$ ipython --no-banner

In [1]: import numpy as np

In [2]: np.set_printoptions(precision=1, suppress=True, linewidth=200, floatmode="fixed")

In [3]: rd = lambda a: np.round(a, 1) + 0

In [4]: W0 = np.loadtxt("case8.csv", delimiter=",")

In [5]: rd(W0)
Out[5]: 
array([[-0.2, -0.8, -1.8,  0.4, -0.6, -3.7,  1.3,  2.3],
       [-2.1, -1.4,  0.4, -2.9, -0.8, -0.4, -2.8,  0.9],
       [-1.0,  2.1, -3.7, -1.6,  1.4,  1.2,  0.2,  0.1],
       [-3.3,  0.9,  2.1,  0.4,  2.1, -0.2,  1.7,  1.0],
       [ 0.2,  3.4,  0.9,  0.2, -2.8,  0.4, -0.5,  2.1],
       [-0.6,  2.0,  0.5, -0.9, -0.6, -2.8, -0.1, -3.4],
       [ 1.0,  1.2,  0.2,  1.6,  2.7, -1.3, -3.2,  0.8],
       [ 2.7,  0.5,  1.5, -3.2,  1.5, -0.5,  1.2,  1.0]])

In [6]: Q, Rm = np.linalg.qr(W0)

In [7]: rd(np.trace(Q @ Q.T))
Out[7]: np.float64(8.0)

In [8]: rd(np.abs(np.diag(Rm)))
Out[8]: array([5.0, 5.0, 5.0, 5.0, 5.0, 5.0, 5.0, 5.0])

In [9]: rd(Q)
Out[9]: 
array([[ 0.0, -0.2, -0.4,  0.1, -0.1, -0.7,  0.3,  0.5],
       [-0.4, -0.3,  0.1, -0.6, -0.2, -0.1, -0.6,  0.2],
       [-0.2,  0.4, -0.7, -0.3,  0.3,  0.2,  0.0,  0.0],
       [-0.7,  0.2,  0.4,  0.1,  0.4,  0.0,  0.3,  0.2],
       [ 0.0,  0.7,  0.2,  0.0, -0.6,  0.1, -0.1,  0.4],
       [-0.1,  0.4,  0.1, -0.2, -0.1, -0.6,  0.0, -0.7],
       [ 0.2,  0.2,  0.0,  0.3,  0.5, -0.3, -0.6,  0.2],
       [ 0.5,  0.1,  0.3, -0.6,  0.3, -0.1,  0.2,  0.2]])

In [10]: rd(abs(Rm[0, 0])), rd(np.linalg.norm(W0[:, 0]))
Out[10]: (np.float64(5.0), np.float64(5.0))

In [11]: r0 = np.array([3, 2, 9, 8, 9, 2])

In [12]: m1 = 4 * np.eye(6) + np.outer(r0, r0)

In [13]: m1
Out[13]: 
array([[13.0,  6.0, 27.0, 24.0, 27.0,  6.0],
       [ 6.0,  8.0, 18.0, 16.0, 18.0,  4.0],
       [27.0, 18.0, 85.0, 72.0, 81.0, 18.0],
       [24.0, 16.0, 72.0, 68.0, 72.0, 16.0],
       [27.0, 18.0, 81.0, 72.0, 85.0, 18.0],
       [ 6.0,  4.0, 18.0, 16.0, 18.0,  8.0]])

In [14]: A2 = np.array([[6, 7, 9], [5, 9, 8], [4, 9, 0], [6, 1, 0], [6, 3, 9], [1, 1, 4]])

In [15]: np.vstack([m1, A2.T]).shape
Out[15]: (9, 6)

In [16]: np.einsum("ij,ij->i", m1, m1)
Out[16]: array([ 2275.0,  1020.0, 20347.0, 16080.0, 20347.0,  1020.0])

In [17]: np.einsum("ik,kj->ji", m1, A2)
Out[17]: 
array([[ 528.0,  356.0, 1528.0, 1368.0, 1536.0,  340.0],
       [ 499.0,  350.0, 1449.0, 1260.0, 1425.0,  318.0],
       [ 432.0,  296.0, 1188.0, 1056.0, 1224.0,  280.0]])

In [18]: np.einsum("ik,kj->ij", m1, A2)
Out[18]: 
array([[ 528.0,  499.0,  432.0],
       [ 356.0,  350.0,  296.0],
       [1528.0, 1449.0, 1188.0],
       [1368.0, 1260.0, 1056.0],
       [1536.0, 1425.0, 1224.0],
       [ 340.0,  318.0,  280.0]])

In [19]: A2.T @ m1.T
Out[19]: 
array([[ 528.0,  356.0, 1528.0, 1368.0, 1536.0,  340.0],
       [ 499.0,  350.0, 1449.0, 1260.0, 1425.0,  318.0],
       [ 432.0,  296.0, 1188.0, 1056.0, 1224.0,  280.0]])
